In [1]: import numpy as np

In [2]: np.set_printoptions(precision=1, suppress=True, linewidth=120, sign=" ")

In [3]: def rd(a):
   ...:     return np.round(a, 1) + 0
   ...: 

In [4]: J = np.load("run13.npy")

In [5]: J
Out[5]: 
array([[  3,   4,   5,   6,   7,   8,   9,  10,  11],
       [ 12,  13,  14,  15,  16,  17,  18,  19,  20],
       [ 21,  22,  23,  24,  25,  26,  27,  28,  29],
       [ 30,  31,  32,  33,  34,  35,  36,  37,  38],
       [ 39,  40,  41,  42,  43,  44,  45,  46,  47],
       [ 48,  49,  50,  51,  52,  53,  54,  55,  56],
       [ 57,  58,  59,  60,  61,  62,  63,  64,  65],
       [ 66,  67,  68,  69,  70,  71,  72,  73,  74],
       [ 75,  76,  77,  78,  79,  80,  81,  82,  83],
       [ 84,  85,  86,  87,  88,  89,  90,  91,  92]])

In [6]: rk = np.linalg.matrix_rank(J)

In [7]: rk
Out[7]: np.int64(2)

In [8]: ns = np.linalg.svd(J)[2][rk:].T

In [9]: [int(np.linalg.matrix_rank(J[:i])) for i in range(1, len(J) + 1)]
Out[9]: [1, 2, 2, 2, 2, 2, 2, 2, 2, 2]

In [10]: [int(np.linalg.matrix_rank(J[:, :j + 1])) for j in range(9)]
Out[10]: [1, 2, 2, 2, 2, 2, 2, 2, 2]

In [11]: rd(ns @ ns.T)
Out[11]: 
array([[ 0.6, -0.3, -0.2, -0.2, -0.1,  0. ,  0. ,  0.1,  0.2],
       [-0.3,  0.7, -0.2, -0.2, -0.1, -0.1,  0. ,  0. ,  0.1],
       [-0.2, -0.2,  0.8, -0.1, -0.1, -0.1,  0. ,  0. ,  0. ],
       [-0.2, -0.2, -0.1,  0.9, -0.1, -0.1, -0.1, -0.1,  0. ],
       [-0.1, -0.1, -0.1, -0.1,  0.9, -0.1, -0.1, -0.1, -0.1],
       [ 0. , -0.1, -0.1, -0.1, -0.1,  0.9, -0.1, -0.2, -0.2],
       [ 0. ,  0. ,  0. , -0.1, -0.1, -0.1,  0.8, -0.2, -0.2],
       [ 0.1,  0. ,  0. , -0.1, -0.1, -0.2, -0.2,  0.7, -0.3],
       [ 0.2,  0.1,  0. ,  0. , -0.1, -0.2, -0.2, -0.3,  0.6]])

In [12]: rng = np.random.default_rng(4754)

In [13]: out = J + rng.integers(-2, 3, (10, 2)) @ rng.integers(-2, 3, (2, 9))

In [14]: out
Out[14]: 
array([[  3,   2,   4,   4,   5,   9,   9,  11,   9],
       [ 13,  15,  12,  15,  18,  17,  17,  21,  21],
       [ 20,  24,  27,  28,  27,  24,  28,  24,  32],
       [ 31,  31,  29,  31,  34,  36,  35,  40,  37],
       [ 40,  42,  39,  42,  45,  44,  44,  48,  48],
       [ 48,  51,  51,  53,  54,  52,  54,  54,  58],
       [ 56,  58,  62,  62,  61,  61,  64,  61,  66],
       [ 68,  71,  64,  69,  74,  71,  70,  77,  76],
       [ 77,  76,  71,  74,  79,  82,  79,  88,  81],
       [ 86,  93,  84,  91,  96,  87,  88,  93,  98]])

In [15]: np.linalg.matrix_rank(out - J, tol=1e-8)
Out[15]: np.int64(2)

In [16]: out - J
Out[16]: 
array([[ 0, -2, -1, -2, -2,  1,  0,  1, -2],
       [ 1,  2, -2,  0,  2,  0, -1,  2,  1],
       [-1,  2,  4,  4,  2, -2,  1, -4,  3],
       [ 1,  0, -3, -2,  0,  1, -1,  3, -1],
       [ 1,  2, -2,  0,  2,  0, -1,  2,  1],
       [ 0,  2,  1,  2,  2, -1,  0, -1,  2],
       [-1,  0,  3,  2,  0, -1,  1, -3,  1],
       [ 2,  4, -4,  0,  4,  0, -2,  4,  2],
       [ 2,  0, -6, -4,  0,  2, -2,  6, -2],
       [ 2,  8, -2,  4,  8, -2, -2,  2,  6]])

In [17]: x0 = np.array([2, 3, 4, -5, 1, 4, -4, -5, -1])

In [18]: np.sign((J @ x0).round(6))
Out[18]: array([-1, -1, -1, -1, -1, -1, -1, -1, -1, -1])

In [19]: J @ (2 * x0)
Out[19]: array([-100, -118, -136, -154, -172, -190, -208, -226, -244, -262])

In [20]: np.einsum("ij,j->i", J, x0)
Out[20]: array([ -50,  -59,  -68,  -77,  -86,  -95, -104, -113, -122, -131])

In [21]: J @ np.ones(9)
Out[21]: array([  63.,  144.,  225.,  306.,  387.,  468.,  549.,  630.,  711.,  792.])

In [22]: np.linalg.norm(J @ x0) <= np.linalg.norm(J, 2) * np.linalg.norm(x0) + 1e-9
Out[22]: np.True_
